$ python -q
>>> import numpy as np
>>> import numpy.linalg as la
>>> np.set_printoptions(precision=3, suppress=True, linewidth=120)
>>> F = np.load("m.npy")
>>> F
array([[0, 0, 0],
       [0, 0, 0],
       [0, 0, 5]])
>>> P = np.triu(np.array([[5, -4, 2], [1, 3, 2], [4, -2, 2]]), 1) + np.eye(3)
>>> A2 = P @ F @ la.inv(P)
>>> np.trace(A2), np.trace(F)
(np.float64(5.0), np.int64(5))
>>> A2
array([[ 0.,  0., 10.],
       [ 0.,  0., 10.],
       [ 0.,  0.,  5.]])
>>> np.poly(A2)
array([ 1., -5.,  0.,  0.])
>>> round(float(la.det(A2)), 3)
0.0
>>> r = la.matrix_rank(F)
>>> r
np.int64(1)
>>> N = la.svd(F)[2][r:].T
>>> [int(la.matrix_rank(F[:, :j + 1])) for j in range(3)]
[0, 0, 1]
>>> N @ N.T
array([[1., 0., 0.],
       [0., 1., 0.],
       [0., 0., 0.]])
>>> np.allclose(F @ N, 0)
True
>>> la.matrix_rank(F.T @ F), la.matrix_rank(F @ F.T)
(np.int64(1), np.int64(1))
>>> data = np.loadtxt("dump.csv", delimiter=",")
>>> data
array([[-8.361, -3.268, -0.54 ],
       [-3.038, -1.022, -0.423],
       [-2.823, -1.115, -0.167],
       [-5.688, -2.183, -0.41 ],
       [-2.81 , -1.198, -0.122],
       [-2.84 , -0.992, -0.242],
       [-2.834, -1.195, -0.217],
       [-8.302, -3.392, -0.675],
       [-5.782, -2.303, -0.462],
       [-5.559, -1.974, -0.451],
       [-5.762, -2.128, -0.37 ],
       [-2.802, -1.094, -0.086],
       [-8.313, -3.379, -0.738],
       [-8.532, -3.275, -0.707],
       [-2.724, -1.169, -0.131],
       [-2.829, -1.072, -0.035],
       [-8.274, -3.416, -0.682],
       [-0.077,  0.021, -0.034],
       [-2.658, -1.276, -0.418],
       [-5.605, -2.152, -0.556],
       [ 0.235,  0.028,  0.021],
       [-5.656, -2.011, -0.425],
       [-0.021,  0.008, -0.208],
       [-2.781, -1.261, -0.125]])
>>> A2 = data / la.norm(data, axis=1, keepdims=True)
>>> cov = A2 @ A2.T
>>> (cov - 2 * np.eye(24)).round(6).argmax(axis=1)
array([ 2,  5,  0,  0, 14,  9, 16, 16,  7, 21,  3, 15,  7,  3,  4, 11,  7,  1, 12, 13, 22,  9, 17, 14])
>>> cov[11]
array([ 1.   ,  0.994,  1.   ,  0.999,  0.999,  0.998,  0.999,  0.999,  0.999,  0.998,  0.999,  1.   ,  0.998,  0.999,
        0.999,  1.   ,  0.999,  0.75 ,  0.991,  0.998, -0.966,  0.999,  0.108,  0.998])
>>> P = data @ la.solve(data.T @ data, data.T)
>>> P @ data[:, 2]
array([-0.54 , -0.423, -0.167, -0.41 , -0.122, -0.242, -0.217, -0.675, -0.462, -0.451, -0.37 , -0.086, -0.738, -0.707,
       -0.131, -0.035, -0.682, -0.034, -0.418, -0.556,  0.021, -0.425, -0.208, -0.125])
>>> np.round(np.trace(P), 3)
np.float64(3.0)
>>> rng = np.random.default_rng(397)
>>> z = rng.permutation(3)
>>> z
array([2, 1, 0])
>>> A2 = F[z][:, z]
>>> round(float(la.det(A2)), 3), round(float(la.det(F[z])), 3)
(0.0, 0.0)
>>> A2
array([[5, 0, 0],
       [0, 0, 0],
       [0, 0, 0]])
>>> np.diag(A2)
array([5, 0, 0])
>>> np.sort(np.abs(la.eigvals(A2)))
array([0., 0., 5.])
>>> W0 = np.load("run17.npy")
>>> W0
array([[8, 0, 8, 0],
       [9, 6, 9, 6],
       [8, 0, 8, 0],
       [9, 6, 9, 6]])
>>> left, sv, Vh = la.svd(W0)
>>> np.argmax(sv[:-1] / (sv[1:] + 1e-6)) + 1
np.int64(2)
>>> A2 = left[:, :2] @ np.diag(sv[:2]) @ Vh[:2]
>>> A2.round(3) + 0
array([[8., 0., 8., 0.],
       [9., 6., 9., 6.],
       [8., 0., 8., 0.],
       [9., 6., 9., 6.]])
>>> np.round(la.norm(W0 - A2, 2), 3), round(sv[2], 3)
(np.float64(0.0), np.float64(0.0))
>>> r = la.matrix_rank(W0)
>>> r
np.int64(2)
>>> N = la.svd(W0)[2][r:].T
>>> [int(la.matrix_rank(W0[:i])) for i in range(1, len(W0) + 1)]
[1, 2, 2, 2]
>>> np.allclose(W0 @ N, 0)
True
>>> A2 = W0 / la.norm(W0, axis=1, keepdims=True)
>>> cov = A2 @ A2.T
>>> np.round(np.degrees(np.arccos(np.clip(cov[3, 0], -1, 1))), 3)
np.float64(33.69)
>>> la.norm(A2, axis=1)
array([1., 1., 1., 1.])
>>> la.matrix_power(W0, 3)
array([[2048,    0, 2048,    0],
       [5328,  864, 5328,  864],
       [2048,    0, 2048,    0],
       [5328,  864, 5328,  864]])
>>> np.allclose(W0 @ W0.T, W0.T @ W0)
False
>>> W0 @ W0
array([[128,   0, 128,   0],
       [252,  72, 252,  72],
       [128,   0, 128,   0],
       [252,  72, 252,  72]])
>>> np.allclose(W0, W0.T)
False
>>> np.trace(W0)
np.int64(28)
>>> np.round(np.sort(np.abs(la.eigvals(W0))), 3) + 0
array([ 0.,  0., 12., 16.])
>>> assert W0 == W0.T
Traceback (most recent call last):
  File "<python-input-57>", line 1, in <module>
    assert W0 == W0.T
           ^^^^^^^^^^
ValueError: The truth value of an array with more than one element is ambiguous. Use a.any() or a.all()
>>> X = np.loadtxt("layer12.csv", delimiter=",")
>>> X
array([[ 0.4 , -0.15, -0.5 ],
       [-0.16,  0.06,  0.2 ],
       [ 0.16, -0.06, -0.2 ]])
>>> np.round(la.det(X.T), 3)
np.float64(0.0)
>>> round(float(np.einsum("ij,ji->", X, X)), 3)
0.068
>>> round(float(la.det(X[::-1])), 3)
0.0
>>> np.einsum("ii->", X)
np.float64(0.26)
>>> np.kron(np.eye(2, dtype=int), X)
array([[ 0.4 , -0.15, -0.5 ,  0.  , -0.  , -0.  ],
       [-0.16,  0.06,  0.2 , -0.  ,  0.  ,  0.  ],
       [ 0.16, -0.06, -0.2 ,  0.  , -0.  , -0.  ],
       [ 0.  , -0.  , -0.  ,  0.4 , -0.15, -0.5 ],
       [-0.  ,  0.  ,  0.  , -0.16,  0.06,  0.2 ],
       [ 0.  , -0.  , -0.  ,  0.16, -0.06, -0.2 ]])
>>> round(float(la.eigvals(X).sum().real), 3)
0.26
